In [1]: import numpy as np

In [2]: import numpy.linalg as la

In [3]: np.set_printoptions(precision=3, suppress=True, linewidth=100)

In [4]: arr = np.array([[8, 18, -2, 12, 27, -3],
   ...:     [-2, 18, 10, -3, 27, 15],
   ...:     [8, 8, 16, 12, 12, 24],
   ...:     [8, 18, -2, 8, 18, -2],
   ...:     [-2, 18, 10, -2, 18, 10],
   ...:     [8, 8, 16, 8, 8, 16]])

In [5]: print(arr)
[[ 8 18 -2 12 27 -3]
 [-2 18 10 -3 27 15]
 [ 8  8 16 12 12 24]
 [ 8 18 -2  8 18 -2]
 [-2 18 10 -2 18 10]
 [ 8  8 16  8  8 16]]

In [6]: W = np.array([[-3, -1, 0],
   ...:     [-3, -3, 1],
   ...:     [-3, 1, 2],
   ...:     [1, 2, 1],
   ...:     [-2, 0, 3],
   ...:     [1, 0, 3]])

In [7]: beta = np.array([-3, 1, 2])

In [8]: H = np.maximum(arr @ W + beta, 0)

In [9]: print(la.matrix_rank(H))
2

In [10]: print((H > 0).astype(int))
[[0 0 1]
 [0 0 1]
 [0 1 1]
 [0 0 1]
 [0 0 1]
 [0 1 1]]

In [11]: cent = np.array([[3, 2], [0, 1], [0, 3]])

In [12]: print(W @ cent)
[[-9 -7]
 [-9 -6]
 [-9  1]
 [ 3  7]
 [-6  5]
 [ 3 11]]

In [13]: vec = np.array([2, -3, 1, -2, 1, 3])

In [14]: target = arr @ vec

In [15]: beta, lr = np.zeros(6), 1 / la.norm(arr, 2) ** 2

In [16]: for i in range(3):
    ...:     beta -= lr * arr.T @ (arr @ beta - target)
    ...:     if i % 1 == 0: print(i, round(la.norm(arr @ beta - target), 3))
    ...: 
0 81.824
1 63.755
2 50.139

In [17]: print(beta)
[-0.02  -0.327  1.027 -0.014 -0.325  1.362]

In [18]: print(np.round(la.cond(arr), 3))
34.425

In [19]: other = arr[0, 0] * arr[1:] - np.outer(arr[1:, 0], arr[0])

In [20]: print(other)
[[   0  180   76    0  270  114]
 [   0  -80  144    0 -120  216]
 [   0    0    0  -32  -72    8]
 [   0  180   76    8  198   74]
 [   0  -80  144  -32 -152  152]]

In [21]: print(arr[:, 0] / arr[0, 0])
[ 1.   -0.25  1.    1.   -0.25  1.  ]

In [22]: feats = np.loadtxt("block3.csv", delimiter=",")

In [23]: print(feats)
[[1.    0.2   0.04  0.008 0.002 0.    0.    0.    0.   ]
 [0.2   1.    0.2   0.04  0.008 0.002 0.    0.    0.   ]
 [0.04  0.2   1.    0.2   0.04  0.008 0.002 0.    0.   ]
 [0.008 0.04  0.2   1.    0.2   0.04  0.008 0.002 0.   ]
 [0.002 0.008 0.04  0.2   1.    0.2   0.04  0.008 0.002]
 [0.    0.002 0.008 0.04  0.2   1.    0.2   0.04  0.008]
 [0.    0.    0.002 0.008 0.04  0.2   1.    0.2   0.04 ]
 [0.    0.    0.    0.002 0.008 0.04  0.2   1.    0.2  ]
 [0.    0.    0.    0.    0.002 0.008 0.04  0.2   1.   ]]

In [24]: # equal to its transpose

In [25]: ev, vecs = la.eigh(feats)

In [26]: print(np.round(vecs.T @ vecs, 3) + 0)
[[1. 0. 0. 0. 0. 0. 0. 0. 0.]
 [0. 1. 0. 0. 0. 0. 0. 0. 0.]
 [0. 0. 1. 0. 0. 0. 0. 0. 0.]
 [0. 0. 0. 1. 0. 0. 0. 0. 0.]
 [0. 0. 0. 0. 1. 0. 0. 0. 0.]
 [0. 0. 0. 0. 0. 1. 0. 0. 0.]
 [0. 0. 0. 0. 0. 0. 1. 0. 0.]
 [0. 0. 0. 0. 0. 0. 0. 1. 0.]
 [0. 0. 0. 0. 0. 0. 0. 0. 1.]]

In [27]: print(np.round(vecs @ np.diag(ev) @ vecs.T, 3) + 0)
[[1.    0.2   0.04  0.008 0.002 0.    0.    0.    0.   ]
 [0.2   1.    0.2   0.04  0.008 0.002 0.    0.    0.   ]
 [0.04  0.2   1.    0.2   0.04  0.008 0.002 0.    0.   ]
 [0.008 0.04  0.2   1.    0.2   0.04  0.008 0.002 0.   ]
 [0.002 0.008 0.04  0.2   1.    0.2   0.04  0.008 0.002]
 [0.    0.002 0.008 0.04  0.2   1.    0.2   0.04  0.008]
 [0.    0.    0.002 0.008 0.04  0.2   1.    0.2   0.04 ]
 [0.    0.    0.    0.002 0.008 0.04  0.2   1.    0.2  ]
 [0.    0.    0.    0.    0.002 0.008 0.04  0.2   1.   ]]

In [28]: print(ev)
[0.677 0.706 0.758 0.835 0.938 1.065 1.209 1.352 1.46 ]

In [29]: print(np.unique(ev.round(6) + 0, return_counts=True)[1])
[1 1 1 1 1 1 1 1 1]
